>>> import numpy as np
>>> import numpy.linalg as la
>>> np.set_printoptions(precision=3, suppress=True, linewidth=120)
>>> def rnd(a):
...     return np.round(a, 3) + 0
... 
>>> J = np.load("m.npy")
>>> print(J)
[[10  0  0]
 [10  0  0]
 [ 0 10  2]
 [ 5  0  0]
 [ 8  0  0]
 [ 0 10  2]
 [ 0  0  0]
 [15  0  0]
 [ 0 10  2]
 [ 6  0  0]
 [ 0  1  0]
 [ 0  1  0]
 [ 9  0  0]
 [ 0  7  1]
 [ 5  1  0]
 [15  0  0]
 [ 5  0  0]
 [ 0 13  3]
 [12  0  0]
 [11  0  0]
 [ 0 13  3]
 [ 1  0  0]
 [ 0 16  4]
 [ 0 13  3]
 [12  0  0]
 [ 0 10  2]
 [10  0  0]
 [ 4  0  0]
 [ 0 10  2]
 [ 7  0  0]
 [ 3  0  0]]
>>> print(np.argsort(-la.norm(J, axis=0).round(6), kind="stable")[:3])
[0 1 2]
>>> print([round(float(x), 3) for x in la.svd(J, compute_uv=False)[:3]])
[38.603, 37.12, 0.939]
>>> print(rnd(np.abs(la.svd(J)[2][-1])))
[0.001 0.214 0.977]
>>> print(la.cond(J) > 100)
False
>>> dist = la.norm(J[:, None] - J[None], axis=-1)
>>> print((dist + 1e9 * np.eye(31)).round(6).argmin(axis=1))
[ 1  0  5 16 12  2 10 15  2  3 11 10  0  2  3  7  3 20 24  0 17  6 17 17 18  2  0  3  2  4 27]
>>> print(np.unravel_index(dist.round(6).argmax(), dist.shape))
(np.int64(7), np.int64(22))
>>> print(rnd(la.norm(J, axis=1)))
[10.    10.    10.198  5.     8.    10.198  0.    15.    10.198  6.     1.     1.     9.     7.071  5.099 15.     5.
 13.342 12.    11.    13.342  1.    16.492 13.342 12.    10.198 10.     4.    10.198  7.     3.   ]
>>> print(dist[4].round(6).argsort(kind="stable")[:4])
[ 4 12 29  0]
>>> print(dist.shape)
(31, 31)
>>> print(rnd(dist[:5, :5]))
[[ 0.     0.    14.283  5.     2.   ]
 [ 0.     0.    14.283  5.     2.   ]
 [14.283 14.283  0.    11.358 12.961]
 [ 5.     5.    11.358  0.     3.   ]
 [ 2.     2.    12.961  3.     0.   ]]
>>> B = np.c_[J[:, :2] @ np.array([[-1, -4], [0, 2]]), np.array([1, -2, 0, 2, -2, 1, 2, -1, -1, 2, -1, -1, 1, -1, -2, 1, -1, -1, -1, -2, 1, 2, 0, 2, 0, 1, -2, 0, 0, -2, 0])]
>>> print(B)
[[-10 -40   1]
 [-10 -40  -2]
 [  0  20   0]
 [ -5 -20   2]
 [ -8 -32  -2]
 [  0  20   1]
 [  0   0   2]
 [-15 -60  -1]
 [  0  20  -1]
 [ -6 -24   2]
 [  0   2  -1]
 [  0   2  -1]
 [ -9 -36   1]
 [  0  14  -1]
 [ -5 -18  -2]
 [-15 -60   1]
 [ -5 -20  -1]
 [  0  26  -1]
 [-12 -48  -1]
 [-11 -44  -2]
 [  0  26   1]
 [ -1  -4   2]
 [  0  32   0]
 [  0  26   2]
 [-12 -48   0]
 [  0  20   1]
 [-10 -40  -2]
 [ -4 -16   0]
 [  0  20   0]
 [ -7 -28  -2]
 [ -3 -12   0]]
>>> print(rnd(la.norm(la.qr(J)[0].T @ B, axis=0) ** 2 / ((B ** 2).sum(axis=0) + 1e-12)))
[1.    1.    0.115]
>>> P = B @ la.solve(B.T @ B, B.T)
>>> print(np.trace(P))
3.0
>>> C2 = J.T @ J
>>> print(rnd(la.eigvalsh(C2)[::-1]))
[1490.214 1377.905    0.882]
>>> print((J @ J.T).shape)
(31, 31)
>>> print(C2)
[[1490    5    0]
 [   5 1315  288]
 [   0  288   64]]
>>> print(np.allclose(C2, C2.T))
True
>>> print(la.matrix_rank(C2))
3
>>> mat = np.loadtxt("w.csv", delimiter=",")
>>> print(mat)
[[  0.   1.   0.  -5.   3.  -5.]
 [ -2.  -5.  -5.  -4.   2.  -2.]
 [  2.  -2.  -3.  -5.  -3.  -1.]
 [  0.   0.   0.   0.   0.   0.]
 [  0.  -7.  -8.  -9.  -1.  -3.]
 [  5.   6.  -2.  -8.   6.   0.]
 [  5.   3.  -1.  -6.   6.   2.]
 [ -5. -10.  -9. -12.   8.  -1.]
 [  3.   0.  -7.  -7.   5.   3.]
 [ -5.  -8. -10.  -9.   5.   2.]
 [  2.  -2.  -3.  -5.  -3.  -1.]
 [  0.   0.   0.   0.   0.   0.]
 [ -2.  -5.  -5.  -4.   2.  -2.]
 [  5.   3.  -1.  -6.   6.   2.]
 [  0.   0.   0.   0.   0.   0.]
 [  3.   0.  -7.  -7.   5.   3.]
 [  3.  -2.  -6. -10.   8.   0.]
 [  0.  -2.   1.  -3.   3.  -3.]]
>>> P = mat @ la.solve(mat.T @ mat, mat.T)
>>> print(rnd(P @ mat[:, 0]))
[ 0. -2.  2.  0.  0.  5.  5. -5.  3. -5.  2.  0. -2.  5.  0.  3.  3.  0.]
>>> print(la.matrix_rank(np.eye(18) - P))
12
>>> print(rnd(np.trace(P)))
6.0
>>> print(rnd(np.diag(P)))
[0.6   0.257 0.362 0.    0.448 0.6   0.305 0.59  0.314 0.59  0.362 0.    0.257 0.305 0.    0.314 0.333 0.362]
>>> print(np.allclose(P @ P, P))
True
